In [1]: import numpy as np

In [2]: np.set_printoptions(precision=3, suppress=True, linewidth=120)

In [3]: arr = np.load("test5.npy")

In [4]: arr
Out[4]: 
array([[ 0,  0,  0],
       [28,  8, 32],
       [ 0,  0,  0],
       [ 0,  0,  0]])

In [5]: np.argsort(-np.linalg.norm(arr, axis=0).round(6), kind="stable")[:3]
Out[5]: array([2, 0, 1])

In [6]: np.round(np.linalg.norm(arr, 2) / np.linalg.norm(arr), 3)
Out[6]: np.float64(1.0)

In [7]: np.linalg.matrix_rank(arr, rtol=0.1)
Out[7]: np.int64(1)

In [8]: round(float(np.trace(np.linalg.pinv(arr) @ arr)), 3)
Out[8]: 1.0

In [9]: np.linalg.lstsq(arr[:-1].T, arr[-1])[2]
Out[9]: np.int32(1)

In [10]: rng = np.random.default_rng(2495)

In [11]: X = np.array([[0, -4, 0], [4, 2, 0], [3, 2, -3], [-4, -3, 2]]) * (rng.random((4, 3)) < 0.3)

In [12]: X
Out[12]: 
array([[0, 0, 0],
       [0, 0, 0],
       [3, 0, 0],
       [0, 0, 2]])

In [13]: # rows 0 and 1 are equal

In [14]: rk = np.linalg.matrix_rank(X)

In [15]: rk
Out[15]: np.int64(2)

In [16]: N = np.linalg.svd(X)[2][rk:].T

In [17]: np.allclose(X @ N, 0)
Out[17]: True

In [18]: [int(np.linalg.matrix_rank(X[:i])) for i in range(1, len(X) + 1)]
Out[18]: [0, 0, 1, 2]

In [19]: [int(np.linalg.matrix_rank(X[:, :j + 1])) for j in range(3)]
Out[19]: [1, 1, 2]

In [20]: np.linalg.matrix_rank(X.T @ X), np.linalg.matrix_rank(X @ X.T)
Out[20]: (np.int64(2), np.int64(2))

In [21]: N[:, 0] / N[np.abs(N[:, 0]).round(6).argmax(), 0]
Out[21]: array([0., 1., 0.])

In [22]: [round(float(x), 3) for x in np.linalg.svd(X, compute_uv=False)[:3]]
Out[22]: [3.0, 2.0, 0.0]

In [23]: np.linalg.matrix_rank(X, rtol=0.1)
Out[23]: np.int64(2)

In [24]: np.linalg.cond(X) > 100
Out[24]: np.True_

In [25]: np.allclose(X[:-1].T @ np.linalg.lstsq(X[:-1].T, X[-1])[0], X[-1])
Out[25]: False

In [26]: np.linalg.lstsq(X[:-1].T, X[-1])[2]
Out[26]: np.int32(1)

In [27]: U, sv, vt = np.linalg.svd(X)

In [28]: np.argmax(sv[:-1] / (sv[1:] + 1e-6)) + 1
Out[28]: np.int64(2)

In [29]: A2 = U[:, :2] @ np.diag(sv[:2]) @ vt[:2]

In [30]: np.linalg.matrix_rank(X, rtol=0.05)
Out[30]: np.int64(2)

In [31]: round(np.linalg.norm(X - A2, 2), 3), sv[2]
Out[31]: (np.float64(0.0), np.float64(0.0))

In [32]: A2
Out[32]: 
array([[0., 0., 0.],
       [0., 0., 0.],
       [3., 0., 0.],
       [0., 0., 2.]])

In [33]: A2 = np.array([[5, -2, 3], [4, 2, -2], [4, 5, 0]])

In [34]: A2.T @ X.T
Out[34]: 
array([[ 0,  0, 15,  8],
       [ 0,  0, -6, 10],
       [ 0,  0,  9,  0]])

In [35]: np.einsum("ij->j", X)
Out[35]: array([3, 0, 2])

In [36]: X @ A2
Out[36]: 
array([[ 0,  0,  0],
       [ 0,  0,  0],
       [15, -6,  9],
       [ 8, 10,  0]])

In [37]: np.linalg.matrix_rank(X @ A2)
Out[37]: np.int64(2)

In [38]: data = np.load("case17.npy")

In [39]: data
Out[39]: 
array([[0.5  , 0.5  , 0.   ],
       [0.333, 0.333, 0.333],
       [0.25 , 0.25 , 0.5  ]])

In [40]: A2 = data / np.sqrt((data ** 2).mean(axis=1, keepdims=True))

In [41]: np.linalg.matrix_rank(A2) == np.linalg.matrix_rank(data)
Out[41]: np.True_

In [42]: data - data.mean(axis=1, keepdims=True)
Out[42]: 
array([[ 0.167,  0.167, -0.333],
       [ 0.   ,  0.   ,  0.   ],
       [-0.083, -0.083,  0.167]])

In [43]: np.linalg.norm(A2, axis=1)
Out[43]: array([1.732, 1.732, 1.732])
